% ipython --no-banner

In [1]: import numpy as np

In [2]: import numpy.linalg as la

In [3]: np.set_printoptions(precision=2, suppress=True, linewidth=200, floatmode="fixed")

In [4]: def rd(a):
   ...:     return np.round(a, 2) + 0
   ...: 

In [5]: E = np.loadtxt("x.csv", delimiter=",")

In [6]: E
Out[6]: 
array([[3.00, 7.00, 3.00, 5.00, 5.00, 7.00],
       [1.00, 5.00, 1.00, 3.00, 3.00, 5.00],
       [2.00, 6.00, 2.00, 4.00, 4.00, 6.00],
       [3.00, 7.00, 3.00, 5.00, 5.00, 7.00],
       [1.00, 5.00, 1.00, 3.00, 3.00, 5.00]])

In [7]: B = E / np.sqrt((E ** 2).mean(axis=1, keepdims=True))

In [8]: rd(la.norm(B, axis=1))
Out[8]: array([2.45, 2.45, 2.45, 2.45, 2.45])

In [9]: la.matrix_rank(B) == la.matrix_rank(E)
Out[9]: np.True_

In [10]: rk = la.matrix_rank(E)

In [11]: rk
Out[11]: np.int64(2)

In [12]: ns = la.svd(E)[2][rk:].T

In [13]: np.allclose(E @ ns, 0)
Out[13]: True

In [14]: ns.shape
Out[14]: (6, 4)

In [15]: [int(la.matrix_rank(E[:, :j + 1])) for j in range(6)]
Out[15]: [1, 2, 2, 2, 2, 2]

In [16]: rd(E @ ns)
Out[16]: 
array([[0.00, 0.00, 0.00, 0.00],
       [0.00, 0.00, 0.00, 0.00],
       [0.00, 0.00, 0.00, 0.00],
       [0.00, 0.00, 0.00, 0.00],
       [0.00, 0.00, 0.00, 0.00]])

In [17]: feats = np.array([[0, 3, 3, 3],
    ...:     [2, 1, 1, 2],
    ...:     [2, 1, 1, 0],
    ...:     [3, 1, 3, 3],
    ...:     [2, 2, 2, 0],
    ...:     [3, 3, 3, 2],
    ...:     [0, 3, 1, 0],
    ...:     [2, 2, 3, 1]])

In [18]: feats[-1] = feats[0] + -2 * feats[1]

In [19]: feats
Out[19]: 
array([[ 0,  3,  3,  3],
       [ 2,  1,  1,  2],
       [ 2,  1,  1,  0],
       [ 3,  1,  3,  3],
       [ 2,  2,  2,  0],
       [ 3,  3,  3,  2],
       [ 0,  3,  1,  0],
       [-4,  1,  1, -1]])

In [20]: vec = np.array([8, 0, 4, 7, 4, 1])

In [21]: E * vec
Out[21]: 
array([[24.00,  0.00, 12.00, 35.00, 20.00,  7.00],
       [ 8.00,  0.00,  4.00, 21.00, 12.00,  5.00],
       [16.00,  0.00,  8.00, 28.00, 16.00,  6.00],
       [24.00,  0.00, 12.00, 35.00, 20.00,  7.00],
       [ 8.00,  0.00,  4.00, 21.00, 12.00,  5.00]])

In [22]: (E @ vec).argmax()
Out[22]: np.int64(0)

In [23]: la.norm(E @ vec) <= la.norm(E, 2) * la.norm(vec) + 1e-9
Out[23]: np.True_
